>>> import numpy as np
>>> from numpy import linalg as LA
>>> np.set_printoptions(suppress=True, linewidth=200)
>>> rng = np.random.default_rng(584)
>>> X = np.triu(rng.random((3, 3)) < 0.8, 1).astype(int)
>>> X = X + X.T
>>> print(X)
[[0 1 1]
 [1 0 1]
 [1 1 0]]
>>> vec = np.array([-3, 2, 0])
>>> h1 = np.maximum(X @ vec, 0)
>>> print(np.round(np.tanh(X @ vec), 2))
[ 0.96 -1.   -0.76]
>>> print(np.flatnonzero(h1 > 1e-9))
[0]
>>> print(np.maximum(X @ (3 * vec), 0))
[6 0 0]
>>> print(np.all(LA.eigvalsh(X) > 0))
False
>>> try:
...     LA.cholesky(X)
... except LA.LinAlgError as e:
...     print(repr(e))
... 
LinAlgError('Matrix is not positive definite')
>>> print(round(float(LA.eigvalsh(X).min()), 2))
-1.0
>>> B = np.array([[-3, 1], [-3, 0]])
>>> cent = np.kron(B, X)
>>> print(cent)
[[ 0 -3 -3  0  1  1]
 [-3  0 -3  1  0  1]
 [-3 -3  0  1  1  0]
 [ 0 -3 -3  0  0  0]
 [-3  0 -3  0  0  0]
 [-3 -3  0  0  0  0]]
>>> print(cent.shape)
(6, 6)
>>> print(LA.matrix_rank(cent))
6
>>> feats = np.array([[0.67, 0.0, 0.0, 0.33],
...     [0.0, 0.5, 0.0, 0.5],
...     [0.5, 0.0, 0.5, 0.0],
...     [0.0, 0.0, 0.0, 1.0]])
>>> print(np.round((feats + feats.T) / 2, 2))
[[0.67 0.   0.25 0.16]
 [0.   0.5  0.   0.25]
 [0.25 0.   0.5  0.  ]
 [0.16 0.25 0.   1.  ]]
>>> print(np.round(np.sort(np.abs(LA.eigvals(feats))), 2))
[0.5  0.5  0.67 1.  ]
>>> print(np.allclose(feats @ feats.T, feats.T @ feats))
False
>>> LA.determinant(feats)
Traceback (most recent call last):
  File "<python-input-24>", line 1, in <module>
    LA.determinant(feats)
    ^^^^^^^^^^^^^^
AttributeError: module 'numpy.linalg' has no attribute 'determinant'
>>> print(np.round((feats - feats.T) / 2, 2))
[[ 0.    0.   -0.25  0.16]
 [ 0.    0.    0.    0.25]
 [ 0.25  0.    0.    0.  ]
 [-0.16 -0.25  0.    0.  ]]
>>> print(np.round(LA.matrix_power(feats, 2), 2))
[[0.45 0.   0.   0.55]
 [0.   0.25 0.   0.75]
 [0.58 0.   0.25 0.16]
 [0.   0.   0.   1.  ]]
>>> feats.inv()
Traceback (most recent call last):
  File "<python-input-27>", line 1, in <module>
    feats.inv()
    ^^^^^^^^^
AttributeError: 'numpy.ndarray' object has no attribute 'inv'
>>> print(round(np.abs(LA.eigvals(feats)).max(), 2))
1.0
>>> O, V = LA.qr(feats[:, :2])[0], LA.qr(feats[:, 2:])[0]
>>> sigma = LA.svd(O.T @ V, compute_uv=False)
>>> print((sigma > 0.9).sum())
0
>>> print(sigma.round(2))
[0.67 0.38]
>>> P = np.triu(np.array([[-1, 1, -4, -2], [5, -2, 0, 0], [-2, 3, 1, 0], [-3, 4, 3, 1]]), 1) + np.eye(4)
>>> B = P @ feats @ LA.inv(P)
>>> print(np.round(np.poly(B), 2))
[ 1.   -2.67  2.59 -1.09  0.17]
>>> print(np.trace(B), np.trace(feats))
2.67 2.67
>>> C2 = feats.T @ feats
>>> print(np.allclose(C2, C2.T))
True
>>> W0 = np.load("m.npy")
>>> print(W0)
[[-4.59  3.75  7.36]
 [-2.59  3.27  4.71]
 [-3.32  2.19  6.94]
 [-2.87  2.5   6.3 ]
 [-2.51  4.89  7.68]
 [-2.91  1.95  6.77]
 [-3.03  3.12  5.46]
 [-2.47  2.75  6.56]
 [-2.51  2.84  4.96]
 [-2.64  3.99  7.46]
 [-3.41  2.07  6.43]
 [-3.48  2.9   3.71]
 [-3.41  1.45  6.59]
 [-3.68  3.67  6.31]
 [-2.23  4.4   5.9 ]
 [-3.07  4.09  5.7 ]
 [-3.64  2.22  5.61]
 [-0.34  4.18  5.1 ]
 [-1.09  2.96  6.7 ]
 [-3.15  3.78  7.13]
 [-3.38  2.02  5.94]
 [-4.58  5.31  6.72]
 [-3.56  4.09  4.77]]
>>> Xc = W0 - W0.mean(axis=0)
>>> left, sigma, VT = LA.svd(Xc, full_matrices=False)
>>> print(round((sigma ** 2).sum() ** 2 / (sigma ** 4).sum(), 2))
2.93
>>> print(LA.matrix_rank(Xc))
3
>>> J = np.load("block2.npy")
>>> print(J)
[[ 4  7  3  5]
 [-1  2 -2  0]
 [-1  2 -2  0]]
>>> B = J / LA.norm(J, axis=1)
Traceback (most recent call last):
  File "<python-input-47>", line 1, in <module>
    B = J / LA.norm(J, axis=1)
        ~~^~~~~~~~~~~~~~~~~~~~
ValueError: operands could not be broadcast together with shapes (3,4) (3,) 
>>> B = J / LA.norm(J, axis=1, keepdims=True)
>>> C2 = B @ B.T
>>> print(C2[1].round(2))
[0.13 1.   1.  ]
>>> print((np.abs(C2) > 0.9).astype(int))
[[1 0 0]
 [0 1 1]
 [0 1 1]]
>>> print(np.argwhere(np.triu(np.abs(C2) > 0.95, 1)))
[[1 2]]
>>> print(np.round(LA.norm(B, axis=1), 2))
[1. 1. 1.]
>>> print((C2 - 2 * np.eye(3)).round(6).argmax(axis=1))
[1 2 1]
>>> print(np.argsort(-LA.norm(J, axis=0).round(6), kind="stable")[:3])
[1 3 0]
>>> print(LA.cond(J) > 100)
True
>>> left, sigma, VT = LA.svd(J)
>>> V = VT[:(sigma > 1e-8).sum()]
>>> vec = J[0] + 4 * J[1] + rng.integers(2) * np.eye(4)[0]
>>> print(vec)
[ 1. 15. -5.  5.]
>>> print(LA.matrix_rank(np.vstack([J, vec])))
3
>>> print(np.round(np.diag(V.T @ V), 2))
[0.31 0.83 0.6  0.26]
>>> rk = LA.matrix_rank(J)
>>> print(rk)
2
>>> null = LA.svd(J)[2][rk:].T
>>> print([int(LA.matrix_rank(J[:, :j + 1])) for j in range(4)])
[1, 2, 2, 2]
>>> print(LA.matrix_rank(J.T @ J), LA.matrix_rank(J @ J.T))
2 2
>>> print(np.allclose(J @ null, 0))
True
>>> print(np.round(J @ null, 2) + 0)
[[0. 0.]
 [0. 0.]
 [0. 0.]]
>>> vec = np.array([2, 4, 4, 5])
>>> print((J * vec).sum(axis=1))
[73 -2 -2]
>>> print(np.sign((J @ vec).round(6)))
[ 1 -1 -1]
>>> print(J @ vec)
[73 -2 -2]
>>> F = np.load("a.npy")
>>> print(F)
[[ 3  0  0]
 [ 0  3  0]
 [-1  1 -1]]
>>> r0 = np.array([1, 0, 1])
>>> B = F + np.outer(r0, np.eye(3)[0])
>>> print(LA.matrix_rank(B - F))
1
>>> P = np.triu(np.array([[1, -2, -2], [-1, 2, 2], [1, -1, -1]]), 1) + np.eye(3)
>>> B = P @ F @ LA.inv(P)
>>> print(P @ F - F @ P)
[[ 2. -2.  8.]
 [-2.  2. -8.]
 [ 0. -2. -4.]]
>>> Xc = (W0 - W0.mean(axis=0)) / W0.std(axis=0)
>>> print(np.round(Xc.std(axis=0), 2))
[1. 1. 1.]
>>> print(np.argwhere(np.abs(Xc) > 2))
[[11  2]
 [17  0]
 [18  0]
 [21  1]]
>>> coef = LA.lstsq(np.delete(Xc, 2, axis=1), Xc[:, 2])[0]
>>> print(round(1 - np.var(Xc[:, 2] - np.delete(Xc, 2, axis=1) @ coef), 2))
0.03
>>> print(LA.matrix_rank(F - F[0, 0] * np.eye(3)))
1
>>> print([int(LA.matrix_rank(LA.matrix_power(F, p))) for p in range(1, 4)])
[3, 3, 3]
>>> print(F @ F)
[[ 9  0  0]
 [ 0  9  0]
 [-2  2  1]]
>>> E = np.load("w.npy")
>>> print(E)
[[0. 0. 2.]
 [0. 0. 0.]
 [2. 0. 0.]]
>>> rk = LA.matrix_rank(E)
>>> print(rk)
2
>>> null = LA.svd(E)[2][rk:].T
>>> print([int(LA.matrix_rank(E[:i])) for i in range(1, len(E) + 1)])
[1, 1, 2]
>>> print(null[:, 0] / null[np.abs(null[:, 0]).round(6).argmax(), 0])
[0. 1. 0.]
>>> print(null.shape)
(3, 1)
>>> print(LA.matrix_rank(E.T @ E), LA.matrix_rank(E @ E.T))
2 2
>>> evals, V = LA.eigh(E)
>>> print(np.round(V.T @ V, 2) + 0)
[[1. 0. 0.]
 [0. 1. 0.]
 [0. 0. 1.]]
>>> print(evals.sum(), np.trace(E))
0.0 0.0
>>> print(np.round(LA.svd(E, compute_uv=False), 2))
[2. 2. 0.]
>>> print(np.round(LA.eigvalsh(E + -2 * np.eye(3)), 2))
[-4. -2.  0.]
>>> print(np.round(V @ np.diag(evals) @ V.T, 2) + 0)
[[0. 0. 2.]
 [0. 0. 0.]
 [2. 0. 0.]]
>>> print([round(float(x), 2) for x in LA.svd(E, compute_uv=False)[:3]])
[2.0, 2.0, 0.0]
>>> print(LA.matrix_rank(E, rtol=0.1))
2
>>> print(LA.cond(E) > 100)
True
>>> P = np.triu(np.array([[3, 5, 0], [5, 4, 3], [3, 0, 2]]), 1) + np.eye(3)
>>> B = P @ E @ LA.inv(P)
>>> print(P @ E - E @ P)
[[  0.   0.   0.]
 [  6.   0.   0.]
 [  0. -10.   0.]]
>>> print(np.trace(B), np.trace(E))
0.0 0.0
>>> print(round(LA.det(B), 2))
-0.0
>>> arr = np.loadtxt("case14.csv", delimiter=",")
>>> print(arr.round(2))
[[-2.02 -0.05 -0.67 -3.38]
 [ 1.74 -3.47 -0.3  -0.93]
 [-1.16 -0.65 -3.51  1.4 ]
 [-2.75 -1.88  1.78  1.32]]
>>> print(round(float(np.einsum("ii->", arr)), 2))
-7.68
>>> print(np.round(np.kron(np.eye(2, dtype=int), arr), 2))
[[-2.02 -0.05 -0.67 -3.38 -0.   -0.   -0.   -0.  ]
 [ 1.74 -3.47 -0.3  -0.93  0.   -0.   -0.   -0.  ]
 [-1.16 -0.65 -3.51  1.4  -0.   -0.   -0.    0.  ]
 [-2.75 -1.88  1.78  1.32 -0.   -0.    0.    0.  ]
 [-0.   -0.   -0.   -0.   -2.02 -0.05 -0.67 -3.38]
 [ 0.   -0.   -0.   -0.    1.74 -3.47 -0.3  -0.93]
 [-0.   -0.   -0.    0.   -1.16 -0.65 -3.51  1.4 ]
 [-0.   -0.    0.    0.   -2.75 -1.88  1.78  1.32]]
>>> print(round(float(LA.det(arr.T)), 2))
-256.0
>>> print(np.round(LA.det(arr[::-1]), 2))
-256.0
>>> print(round(float(LA.det(2 * arr)), 2), round(LA.det(arr), 2))
-4096.0 -256.0
>>> z = rng.permutation(4)
>>> print(z)
[2 0 3 1]
>>> B = arr[z][:, z]
>>> print(np.round(np.sort(np.abs(LA.eigvals(B))), 2))
[4. 4. 4. 4.]
>>> P = np.triu(np.array([[7, 5, 7, 6], [5, 3, 5, 8], [1, 9, 2, 0], [3, 9, 7, 9]]), 1) + np.eye(4)
>>> B = P @ arr @ LA.inv(P)
>>> print(LA.matrix_rank(B))
4
>>> print(np.round(np.poly(B), 2) + 0)
[   1.      7.68    0.   -122.89 -256.  ]
>>> print(round(float(np.trace(B)), 2), round(float(np.trace(arr)), 2))
-7.68 -7.68
>>> O, V = LA.qr(arr[:, :2])[0], LA.qr(arr[:, 2:])[0]
>>> sigma = LA.svd(O.T @ V, compute_uv=False)
>>> print((sigma > 0.9).sum())
0
>>> print(round(LA.norm(O @ O.T - V @ V.T, 2), 2))
1.0
>>> print(sigma.round(2) + 0)
[0. 0.]
>>> print(np.round(np.degrees(np.arccos(sigma.clip(0, 1))), 2))
[90. 90.]
>>> mat = np.load("sample8.npy")
>>> print(mat)
[[-18  -4   0]
 [-18  -4   0]
 [ -9  -2   0]
 [-27  -6   0]]
>>> left, sigma, VT = LA.svd(mat)
>>> print(sigma.round(2) + 0)
[39.12  0.    0.  ]
>>> print(np.argmax(sigma[:-1] / (sigma[1:] + 1e-6)) + 1)
1
>>> B = left[:, :1] @ np.diag(sigma[:1]) @ VT[:1]
>>> print(round(np.abs(mat - B).max(), 2))
0.0
>>> print(B.round(2))
[[-18.  -4.   0.]
 [-18.  -4.   0.]
 [ -9.  -2.   0.]
 [-27.  -6.   0.]]
>>> print(round(LA.norm(mat - B, 2), 2), np.round(sigma[1], 2))
0.0 0.0
>>> print(LA.matrix_rank(mat, rtol=0.05))
1
>>> rk = LA.matrix_rank(B)
>>> print(rk)
1
>>> null = LA.svd(B)[2][rk:].T
>>> print(np.round(B @ null, 2) + 0)
[[0. 0.]
 [0. 0.]
 [0. 0.]
 [0. 0.]]
>>> print(null.shape)
(3, 2)
>>> print(LA.matrix_rank(B.T @ B), LA.matrix_rank(B @ B.T))
1 1
>>> print([int(LA.matrix_rank(np.delete(B, i, axis=0))) for i in range(4)])
[1, 1, 1, 1]
